% python3 -q
>>> import numpy as np
>>> import numpy.linalg as la
>>> np.set_printoptions(precision=2, suppress=True, linewidth=160)
>>> M = np.array([[1.0, 2.0, 0.0, 0.0, 0.0, 0.0, 0.0],
...     [2.0, 1.0, 2.0, 0.0, 0.0, 0.0, 0.0],
...     [0.0, 2.0, -3.0, 2.0, 0.0, 0.0, 0.0],
...     [0.0, 0.0, 2.0, -3.0, 2.0, 0.0, 0.0],
...     [0.0, 0.0, 0.0, 2.0, 0.0, 2.0, 0.0],
...     [0.0, 0.0, 0.0, 0.0, 2.0, 1.0, 2.0],
...     [0.0, 0.0, 0.0, 0.0, 0.0, 2.0, 2.0]])
>>> rng = np.random.default_rng(665028)
>>> labels = rng.permutation(7)
>>> labels
array([6, 5, 3, 0, 2, 4, 1])
>>> other = M[labels][:, labels]
>>> np.trace(other)
np.float64(-1.0)
>>> np.allclose(other, M)
False
>>> data = np.loadtxt("dump.csv", delimiter=",")
>>> data
array([[-1.,  0.,  1.,  2.,  3.,  4.,  5.],
       [ 6.,  7.,  8.,  9., 10., 11., 12.],
       [13., 14., 15., 16., 17., 18., 19.],
       [20., 21., 22., 23., 24., 25., 26.],
       [27., 28., 29., 30., 31., 32., 33.],
       [34., 35., 36., 37., 38., 39., 40.],
       [41., 42., 43., 44., 45., 46., 47.],
       [48., 49., 50., 51., 52., 53., 54.],
       [55., 56., 57., 58., 59., 60., 61.]])
>>> Uu, sig, Vh = la.svd(data)
>>> V = Vh[:(sig > 1e-8).sum()]
>>> x0 = data[3] + 2 * data[6] + rng.integers(2) * np.eye(7)[3]
>>> x0
array([102., 105., 108., 112., 114., 117., 120.])
>>> la.matrix_rank(np.vstack([data, x0]))
np.int64(3)
>>> np.diag(V.T @ V)
array([0.46, 0.29, 0.18, 0.14, 0.18, 0.29, 0.46])
>>> other = np.array([[3, -1], [-3, 3], [2, 2], [-1, 2], [0, -3], [-2, -2], [1, -3]])
>>> np.einsum("ik,kj->ij", data, other)
array([[  -6.,  -25.],
       [  -6.,  -39.],
       [  -6.,  -53.],
       [  -6.,  -67.],
       [  -6.,  -81.],
       [  -6.,  -95.],
       [  -6., -109.],
       [  -6., -123.],
       [  -6., -137.]])
>>> la.matrix_rank(np.vstack([data, other.T]))
np.int64(4)
>>> E = np.load("layer8.npy")
>>> E.round(2) + 0
array([[ 0.7 ,  0.12,  0.36,  0.02, -0.01,  0.04,  0.  , -0.05,  0.13,  0.2 ,  0.07],
       [ 0.12,  0.65, -0.13,  0.07, -0.35, -0.08, -0.09, -0.18,  0.09, -0.07, -0.04],
       [ 0.36, -0.13,  0.36,  0.15,  0.09,  0.15,  0.05,  0.09,  0.09, -0.11,  0.02],
       [ 0.02,  0.07,  0.15,  0.49, -0.16, -0.06,  0.29,  0.23, -0.05, -0.17, -0.16],
       [-0.01, -0.35,  0.09, -0.16,  0.36, -0.1 ,  0.07, -0.08,  0.15, -0.08,  0.14],
       [ 0.04, -0.08,  0.15, -0.06, -0.1 ,  0.77, -0.14, -0.1 , -0.28, -0.15, -0.04],
       [ 0.  , -0.09,  0.05,  0.29,  0.07, -0.14,  0.69, -0.25, -0.17,  0.02, -0.03],
       [-0.05, -0.18,  0.09,  0.23, -0.08, -0.1 , -0.25,  0.7 ,  0.03,  0.07, -0.16],
       [ 0.13,  0.09,  0.09, -0.05,  0.15, -0.28, -0.17,  0.03,  0.41, -0.25,  0.11],
       [ 0.2 , -0.07, -0.11, -0.17, -0.08, -0.15,  0.02,  0.07, -0.25,  0.75, -0.03],
       [ 0.07, -0.04,  0.02, -0.16,  0.14, -0.04, -0.03, -0.16,  0.11, -0.03,  0.11]])
>>> Uu, sig, Vh = la.svd(E)
>>> np.argmax(sig[:-1] / (sig[1:] + 1e-6)) + 1
np.int64(6)
>>> other = Uu[:, :6] @ np.diag(sig[:6]) @ Vh[:6]
>>> round(float(la.norm(E - other, 2)), 2), round(sig[6], 2)
(0.0, np.float64(0.0))
>>> np.round(np.abs(E - other).max(), 2)
np.float64(0.0)
>>> other.round(2) + 0
array([[ 0.7 ,  0.12,  0.36,  0.02, -0.01,  0.04,  0.  , -0.05,  0.13,  0.2 ,  0.07],
       [ 0.12,  0.65, -0.13,  0.07, -0.35, -0.08, -0.09, -0.18,  0.09, -0.07, -0.04],
       [ 0.36, -0.13,  0.36,  0.15,  0.09,  0.15,  0.05,  0.09,  0.09, -0.11,  0.02],
       [ 0.02,  0.07,  0.15,  0.49, -0.16, -0.06,  0.29,  0.23, -0.05, -0.17, -0.16],
       [-0.01, -0.35,  0.09, -0.16,  0.36, -0.1 ,  0.07, -0.08,  0.15, -0.08,  0.14],
       [ 0.04, -0.08,  0.15, -0.06, -0.1 ,  0.77, -0.14, -0.1 , -0.28, -0.15, -0.04],
       [ 0.  , -0.09,  0.05,  0.29,  0.07, -0.14,  0.69, -0.25, -0.17,  0.02, -0.03],
       [-0.05, -0.18,  0.09,  0.23, -0.08, -0.1 , -0.25,  0.7 ,  0.03,  0.07, -0.16],
       [ 0.13,  0.09,  0.09, -0.05,  0.15, -0.28, -0.17,  0.03,  0.41, -0.25,  0.11],
       [ 0.2 , -0.07, -0.11, -0.17, -0.08, -0.15,  0.02,  0.07, -0.25,  0.75, -0.03],
       [ 0.07, -0.04,  0.02, -0.16,  0.14, -0.04, -0.03, -0.16,  0.11, -0.03,  0.11]])
>>> m1 = np.loadtxt("w.csv", delimiter=",")
>>> m1
array([[ 3.,  1.,  1.,  2.,  3.,  1.],
       [ 2., -3., -3., -3.,  0., -1.],
       [ 2.,  0., -3.,  1.,  2.,  2.],
       [ 3.,  2.,  3.,  3., -1.,  0.],
       [-2.,  3.,  0.,  0., -3., -1.],
       [-1., -1., -1.,  3.,  2.,  2.]])
>>> x0 = np.array([3, 0, 0, 2, 2, 0])
>>> rhs = m1 @ x0
>>> rhs
array([ 19.,   0.,  12.,  13., -12.,   7.])
>>> np.round(la.solve(m1, m1[:, 2]), 2) + 0
array([0., 0., 1., 0., 0., 0.])
>>> np.round(la.solve(m1.T, m1[4]), 2) + 0
array([0., 0., 0., 0., 1., 0.])
>>> q, V = la.qr(m1[:, :1])[0], la.qr(m1[:, 1:])[0]
>>> sig = la.svd(q.T @ V, compute_uv=False)
>>> (sig > 0.9).sum()
np.int64(0)
>>> np.degrees(np.arccos(sig.clip(0, 1)))
array([46.79])
>>> round(float(la.norm(q @ q.T - V @ V.T, 2)), 2)
1.0
>>> x0 = np.array([-5, -5, -5, 1, -2, 0])
>>> rhs = m1 @ x0
>>> beta, lr = np.zeros(6), 1 / la.norm(m1, 2) ** 2
>>> for i in range(4):
...     beta -= lr * m1.T @ (m1 @ beta - rhs)
...     if i % 1 == 0: print(i, round(la.norm(m1 @ beta - rhs), 2))
... 
0 17.6
1 12.42
2 9.46
3 7.79
>>> beta
array([-4.68, -3.07, -4.15, -1.55, -0.32,  0.64])
>>> m1 @ m1
array([[ 12.,  12.,   2.,  13.,   2.,   3.],
       [-14.,   6.,  12.,  -2.,   1.,  -3.],
       [ -3.,   8.,  12.,  10.,  -3.,  -2.],
       [ 30.,   0.,  -3.,  12.,  15.,   8.],
       [  7., -19., -10., -16.,   1.,  -4.],
       [ -4.,  12.,  12.,  15., -10.,   0.]])
>>> round(la.det(m1), 2)
np.float64(931.0)
>>> np.trace(m1)
np.float64(-1.0)
>>> (m1 + m1.T) / 2
array([[ 3. ,  1.5,  1.5,  2.5,  0.5,  0. ],
       [ 1.5, -3. , -1.5, -0.5,  1.5, -1. ],
       [ 1.5, -1.5, -3. ,  2. ,  1. ,  0.5],
       [ 2.5, -0.5,  2. ,  3. , -0.5,  1.5],
       [ 0.5,  1.5,  1. , -0.5, -3. ,  0.5],
       [ 0. , -1. ,  0.5,  1.5,  0.5,  2. ]])
>>> np.sort(np.abs(la.eigvals(m1)))
array([2.46, 2.68, 2.68, 3.15, 3.15, 5.31])
>>> (m1 - m1.T) / 2
array([[ 0. , -0.5, -0.5, -0.5,  2.5,  1. ],
       [ 0.5,  0. , -1.5, -2.5, -1.5,  0. ],
       [ 0.5,  1.5,  0. , -1. ,  1. ,  1.5],
       [ 0.5,  2.5,  1. ,  0. , -0.5, -1.5],
       [-2.5,  1.5, -1. ,  0.5,  0. , -1.5],
       [-1. ,  0. , -1.5,  1.5,  1.5,  0. ]])
>>> la.matrix_power(m1, 4)
array([[ 362.,  230.,  169.,  321.,  197.,   92.],
       [-329.,  -91.,  148., -159.,  -57., -104.],
       [ 103.,  141.,  210.,  203.,  133.,   35.],
       [ 802.,  147.,  -66.,  384.,  184.,  132.],
       [ -77., -177., -344., -239., -174.,  -34.],
       [ 128.,  310.,  335.,  384.,  183.,   88.]])
>>> W0 = np.vander(np.arange(9) - 3, 4, increasing=True)
>>> W0
array([[  1,  -3,   9, -27],
       [  1,  -2,   4,  -8],
       [  1,  -1,   1,  -1],
       [  1,   0,   0,   0],
       [  1,   1,   1,   1],
       [  1,   2,   4,   8],
       [  1,   3,   9,  27],
       [  1,   4,  16,  64],
       [  1,   5,  25, 125]])
>>> # column 3 dominates
>>> np.round(la.norm(W0[1] - W0[3]), 2)
np.float64(9.17)
>>> la.norm(W0, axis=1)
array([ 28.64,   9.22,   2.  ,   1.  ,   2.  ,   9.22,  28.64,  66.1 , 127.58])
>>> x0 = np.array([0, 2, 1, 2])
>>> rhs = W0 @ x0
>>> beta, lr = np.zeros(4), 1 / la.norm(W0, 2) ** 2
>>> for i in range(3):
...     beta -= lr * W0.T @ (W0 @ beta - rhs)
...     if i % 1 == 0: print(i, round(la.norm(W0 @ beta - rhs), 2))
... 
0 9.59
1 9.53
2 9.47
>>> round(la.cond(W0), 2)
np.float64(85.41)
>>> beta
array([0.02, 0.11, 0.45, 2.2 ])
>>> other = W0[0, 0] * W0[1:] - np.outer(W0[1:, 0], W0[0])
>>> other
array([[  0,   1,  -5,  19],
       [  0,   2,  -8,  26],
       [  0,   3,  -9,  27],
       [  0,   4,  -8,  28],
       [  0,   5,  -5,  35],
       [  0,   6,   0,  54],
       [  0,   7,   7,  91],
       [  0,   8,  16, 152]])
>>> W0[:, 0] / W0[0, 0]
array([1., 1., 1., 1., 1., 1., 1., 1., 1.])
>>> la.matrix_rank(other), la.matrix_rank(W0)
(np.int64(3), np.int64(4))
>>> la.cond(other) > 100
np.True_
>>> la.matrix_rank(other, rtol=0.1)
np.int64(2)
>>> np.argsort(-la.norm(other, axis=0).round(6), kind="stable")[:3]
array([3, 2, 1])
>>> round(float(la.norm(other, 2) / la.norm(other)), 2)
0.99
>>> proj = W0 @ la.solve(W0.T @ W0, W0.T)
>>> np.diag(proj)
array([0.86, 0.33, 0.37, 0.31, 0.26, 0.31, 0.37, 0.33, 0.86])
>>> mat = np.loadtxt("out16.csv", delimiter=",")
>>> mat
array([[-0.43, -0.2 ,  0.01,  0.11,  0.42,  0.14,  0.71,  0.14, -0.04,  0.14, -0.16],
       [ 0.07, -0.07,  0.47,  0.06, -0.03, -0.02,  0.09,  0.17,  0.74,  0.15,  0.39],
       [ 0.36,  0.3 , -0.16, -0.14, -0.03, -0.36,  0.4 ,  0.32,  0.21, -0.48, -0.26],
       [-0.2 ,  0.25, -0.21, -0.03,  0.51,  0.09, -0.34, -0.29,  0.51, -0.06, -0.35],
       [-0.33,  0.19, -0.4 , -0.43, -0.29,  0.14,  0.27, -0.31,  0.15, -0.13,  0.46],
       [ 0.2 , -0.31,  0.45, -0.41,  0.07, -0.1 ,  0.17, -0.61, -0.05, -0.19, -0.19],
       [-0.46,  0.21,  0.39,  0.06,  0.23, -0.22, -0.18,  0.11, -0.23, -0.55,  0.29],
       [ 0.16, -0.65, -0.31,  0.16,  0.15,  0.25, -0.1 ,  0.08,  0.12, -0.52,  0.2 ],
       [-0.16, -0.1 ,  0.16, -0.64, -0.09,  0.4 , -0.21,  0.5 ,  0.01, -0.03, -0.26],
       [ 0.46,  0.24, -0.03, -0.28,  0.6 ,  0.17,  0.03,  0.07, -0.22,  0.16,  0.43],
       [-0.16, -0.37, -0.25, -0.32,  0.17, -0.72, -0.17,  0.14,  0.03,  0.26,  0.1 ]])
>>> # orthonormal columns
>>> x0 = np.array([0, 2, 0, 0, 3, -3, 3, -2, 3, 3, 1])
>>> rhs = mat @ x0
>>> rhs
array([ 2.48,  2.81,  1.08,  2.34,  1.02,  0.74, -1.04, -3.07, -3.61,  1.97,  2.08])
>>> np.round(la.solve(mat, rhs), 2) + 0
array([ 0.,  2.,  0.,  0.,  3., -3.,  3., -2.,  3.,  3.,  1.])
>>> np.round(la.solve(mat.T, mat[10]), 2) + 0
array([0., 0., 0., 0., 0., 0., 0., 0., 0., 0., 1.])
>>> np.round(la.solve(mat, 5 * rhs), 2) + 0
array([  0.,  10.,   0.,   0.,  15., -15.,  15., -10.,  15.,  15.,   5.])
